$ ipython --no-banner

In [1]: import numpy as np

In [2]: np.set_printoptions(suppress=True, linewidth=120)

In [3]: W0 = np.load("w.npy")

In [4]: W0.round(2)
Out[4]: 
array([[ 0.04,  0.1 ,  0.14, -0.06],
       [ 0.1 ,  0.98, -0.04, -0.08],
       [ 0.14, -0.04,  0.89, -0.28],
       [-0.06, -0.08, -0.28,  0.1 ]])

In [5]: rng = np.random.default_rng(70)

In [6]: labels = rng.permutation(4)

In [7]: labels
Out[7]: array([1, 2, 0, 3])

In [8]: other = W0[labels][:, labels]

In [9]: np.round(np.sort(np.abs(np.linalg.eigvals(other))), 2) + 0
Out[9]: array([0., 0., 1., 1.])

In [10]: np.allclose(other, W0)
Out[10]: False

In [11]: np.round(np.diag(other), 2)
Out[11]: array([0.98, 0.89, 0.04, 0.1 ])

In [12]: np.round(W0 @ np.linalg.pinv(W0) @ W0, 2)
Out[12]: 
array([[ 0.04,  0.1 ,  0.14, -0.06],
       [ 0.1 ,  0.98, -0.04, -0.08],
       [ 0.14, -0.04,  0.89, -0.28],
       [-0.06, -0.08, -0.28,  0.1 ]])

In [13]: np.unique(W0.round(6), axis=0).shape
Out[13]: (4, 4)

In [14]: E = np.array([[0, 0, 0, 1], [0, 0, 0, 1], [0, 0, 0, 1], [1, 1, 1, 0]])

In [15]: U, sig, Vh = np.linalg.svd(E)

In [16]: vecs = Vh[:(sig > 1e-8).sum()]

In [17]: x0 = E[1] + 3 * E[2] + rng.integers(2) * np.eye(4)[3]

In [18]: x0
Out[18]: array([0., 0., 0., 5.])

In [19]: np.linalg.matrix_rank(np.vstack([E, x0]))
Out[19]: np.int64(2)

In [20]: np.round(np.diag(vecs.T @ vecs), 2)
Out[20]: array([0.33, 0.33, 0.33, 1.  ])

In [21]: round(np.linalg.norm(x0 - vecs.T @ vecs @ x0), 2)
Out[21]: np.float64(0.0)

In [22]: P = np.triu(np.array([[5, 4, 8, 0], [8, 8, 3, 3], [-7, -6, -6, 8], [8, -9, -8, -2]]), 1) + np.eye(4)

In [23]: other = P @ W0 @ np.linalg.inv(P)

In [24]: np.round(np.poly(other), 2) + 0
Out[24]: array([ 1., -2.,  1.,  0.,  0.])

In [25]: other = np.array([[-2, 4, -2, 1, 5],
    ...:     [0, 1, 5, 2, 4],
    ...:     [-2, 2, -4, -2, -5],
    ...:     [0, 5, 2, -4, 0],
    ...:     [-4, 2, 4, -4, -5]])

In [26]: F = np.triu(other, 1)

In [27]: F
Out[27]: 
array([[ 0,  4, -2,  1,  5],
       [ 0,  0,  5,  2,  4],
       [ 0,  0,  0, -2, -5],
       [ 0,  0,  0,  0,  0],
       [ 0,  0,  0,  0,  0]])

In [28]: r = np.linalg.matrix_rank(F)

In [29]: r
Out[29]: np.int64(3)

In [30]: null = np.linalg.svd(F)[2][r:].T

In [31]: np.allclose(F @ null, 0)
Out[31]: True

In [32]: [int(np.linalg.matrix_rank(np.delete(F, i, axis=0))) for i in range(5)]
Out[32]: [2, 2, 2, 3, 3]

In [33]: np.round(null @ null.T, 2)
Out[33]: 
array([[ 1.  ,  0.  ,  0.  ,  0.  ,  0.  ],
       [ 0.  ,  0.04, -0.01,  0.17, -0.07],
       [ 0.  , -0.01,  0.01, -0.07,  0.03],
       [ 0.  ,  0.17, -0.07,  0.83, -0.33],
       [ 0.  , -0.07,  0.03, -0.33,  0.13]])

In [34]: null.shape
Out[34]: (5, 2)

In [35]: np.argsort(-np.linalg.norm(W0, axis=0).round(6), kind="stable")[:3]
Out[35]: array([1, 2, 3])

In [36]: round(np.linalg.norm(W0, 2) / np.linalg.norm(W0), 2)
Out[36]: np.float64(0.71)

In [37]: [round(float(x), 2) for x in np.linalg.svd(W0, compute_uv=False)[:3]]
Out[37]: [1.0, 1.0, 0.0]

In [38]: F.shape
Out[38]: (5, 5)

In [39]: F[5]
---------------------------------------------------------------------------
IndexError                                Traceback (most recent call last)
Cell In[39], line 1
----> 1 F[5]

IndexError: index 5 is out of bounds for axis 0 with size 5

In [40]: np.round(np.linalg.norm(F), 2)
Out[40]: np.float64(10.95)

In [41]: np.abs(F).max()
Out[41]: np.int64(5)

In [42]: np.round(np.linalg.svd(F, compute_uv=False), 2)
Out[42]: array([9.06, 5.79, 2.1 , 0.  , 0.  ])

In [43]: np.unravel_index(np.abs(F).argmax(), F.shape)
Out[43]: (np.int64(0), np.int64(4))

In [44]: np.linalg.rank(F)
---------------------------------------------------------------------------
AttributeError                            Traceback (most recent call last)
Cell In[44], line 1
----> 1 np.linalg.rank(F)

AttributeError: module 'numpy.linalg' has no attribute 'rank'

In [45]: F - F[0]
Out[45]: 
array([[  0,   0,   0,   0,   0],
       [  0,  -4,   7,   1,  -1],
       [  0,  -4,   2,  -3, -10],
       [  0,  -4,   2,  -1,  -5],
       [  0,  -4,   2,  -1,  -5]])

In [46]: np.diff(F, axis=0)
Out[46]: 
array([[ 0, -4,  7,  1, -1],
       [ 0,  0, -5, -4, -9],
       [ 0,  0,  0,  2,  5],
       [ 0,  0,  0,  0,  0]])

In [47]: X = np.array([[1.3, -2.0, 0.3, 0.7, -0.2],
    ...:     [-1.5, -8.0, -0.2, 1.5, -1.3],
    ...:     [0.2, 8.0, 0.2, 0.2, -0.6],
    ...:     [0.0, 10.0, 0.2, 1.0, -1.2],
    ...:     [-1.3, -22.0, -0.3, 1.1, -0.5],
    ...:     [-1.3, 4.0, -1.2, -0.3, 0.3],
    ...:     [-1.8, -8.0, 1.1, 0.8, 0.1]])

In [48]: other = np.c_[X[:, :4] @ np.array([[1, 2, 2, 1], [-1, -1, -1, -2], [-1, -2, -1, 1], [1, -2, 2, 2]]), np.array([1, -2, -2, 2, -1, 0, 1])]

In [49]: other.round(2)
Out[49]: 
array([[  3.7,   2.6,   5.7,   7. ,   1. ],
       [  8.2,   2.4,   8.2,  17.3,  -2. ],
       [ -7.8,  -8.4,  -7.4, -15.2,  -2. ],
       [ -9.2, -12.4,  -8.2, -17.8,   2. ],
       [ 22.1,  17.8,  21.9,  44.6,  -1. ],
       [ -4.4,  -3.6,  -6. , -11.1,   0. ],
       [  5.9,   0.6,   4.9,  16.9,   1. ]])

In [50]: np.linalg.matrix_rank(np.c_[X, other])
Out[50]: np.int64(6)

In [51]: np.round(np.linalg.norm(np.linalg.qr(X)[0].T @ other, axis=0) ** 2 / ((other ** 2).sum(axis=0) + 1e-12), 2)
Out[51]: array([1.  , 1.  , 1.  , 1.  , 0.54])

In [52]: P = X @ np.linalg.solve(X.T @ X, X.T)

In [53]: round(np.trace(P), 2)
Out[53]: np.float64(5.0)

In [54]: P.round(2)
Out[54]: 
array([[ 0.93, -0.08, -0.18,  0.16,  0.04, -0.03, -0.01],
       [-0.08,  0.55,  0.13,  0.3 ,  0.36,  0.07,  0.03],
       [-0.18,  0.13,  0.26,  0.28, -0.17, -0.17, -0.08],
       [ 0.16,  0.3 ,  0.28,  0.6 , -0.2 ,  0.04,  0.02],
       [ 0.04,  0.36, -0.17, -0.2 ,  0.71, -0.07, -0.03],
       [-0.03,  0.07, -0.17,  0.04, -0.07,  0.96, -0.02],
       [-0.01,  0.03, -0.08,  0.02, -0.03, -0.02,  0.99]])

In [55]: np.round(np.linalg.eigvalsh(P), 2) + 0
Out[55]: array([0., 0., 1., 1., 1., 1., 1.])

In [56]: np.linalg.matrix_rank(P, rtol=0.1)
Out[56]: np.int64(5)

In [57]: np.argsort(-np.linalg.norm(P, axis=0).round(6), kind="stable")[:3]
Out[57]: array([6, 5, 0])

In [58]: W1 = np.array([[-8, 5, 0, 7],
    ...:     [7, -5, 7, -5],
    ...:     [-9, 1, 3, 3],
    ...:     [1, 5, 0, -7],
    ...:     [5, -2, 5, 3]])

In [59]: c = np.array([9, 2, 3, 1])

In [60]: H = np.maximum(X @ W1 + c, 0)

In [61]: np.linalg.matrix_rank(H)
Out[61]: np.int64(4)

In [62]: C = np.array([[2, 0, 0], [2, 1, 2], [0, 2, 0], [1, 0, 1]])

In [63]: (H @ C).round(6).argmax(axis=1)
Out[63]: array([0, 0, 0, 0, 0, 0, 0])

In [64]: x0 = np.array([1, -1, 0, 2, 1])

In [65]: y = X @ x0

In [66]: y.round(2)
Out[66]: array([ 4.5,  8.2, -8. , -9.2, 22.4, -5.6,  7.9])

In [67]: np.round(np.linalg.pinv(X) @ X, 2) + 0
Out[67]: 
array([[1., 0., 0., 0., 0.],
       [0., 1., 0., 0., 0.],
       [0., 0., 1., 0., 0.],
       [0., 0., 0., 1., 0.],
       [0., 0., 0., 0., 1.]])

In [68]: np.round(np.linalg.solve(X.T @ X, X.T @ y), 2) + 0
Out[68]: array([ 1., -1.,  0.,  2.,  1.])

In [69]: y = y + 0.3 * rng.normal(size=7)

In [70]: y.round(2)
Out[70]: array([ 4.77,  8.07, -7.58, -9.64, 22.54, -5.61,  8.12])

In [71]: c, *_ = np.linalg.lstsq(X, y)

In [72]: round(float(np.linalg.norm(y - X @ c)), 2)
Out[72]: 0.64

In [73]: c.round()
Out[73]: array([ 1., -1.,  0.,  2.,  1.])

In [74]: [round(float(np.linalg.norm(np.linalg.solve(X.T @ X + lam * np.eye(5), X.T @ y))), 2) for lam in (0, 1, 10, 100)]
Out[74]: [2.83, 1.53, 1.11, 0.91]

In [75]: c.round(2)
Out[75]: array([ 1.04, -1.01,  0.07,  2.11,  1.2 ])

In [76]: arr = np.load("block6.npy")

In [77]: arr
Out[77]: 
array([[4, 3, 3, 4, 4],
       [3, 4, 2, 1, 3],
       [3, 2, 0, 2, 5],
       [4, 1, 2, 0, 1],
       [4, 3, 5, 1, 6]])

In [78]: other = arr / np.sqrt((arr ** 2).mean(axis=1, keepdims=True))

In [79]: np.round(arr - arr.mean(axis=1, keepdims=True), 2)
Out[79]: 
array([[ 0.4, -0.6, -0.6,  0.4,  0.4],
       [ 0.4,  1.4, -0.6, -1.6,  0.4],
       [ 0.6, -0.4, -2.4, -0.4,  2.6],
       [ 2.4, -0.6,  0.4, -1.6, -0.6],
       [ 0.2, -0.8,  1.2, -2.8,  2.2]])

In [80]: other[4].round(2)
Out[80]: array([0.96, 0.72, 1.2 , 0.24, 1.44])

In [81]: np.linalg.matrix_rank(arr - arr.mean(axis=1, keepdims=True))
Out[81]: np.int64(4)

In [82]: np.linalg.matrix_rank(other) == np.linalg.matrix_rank(arr)
Out[82]: np.True_
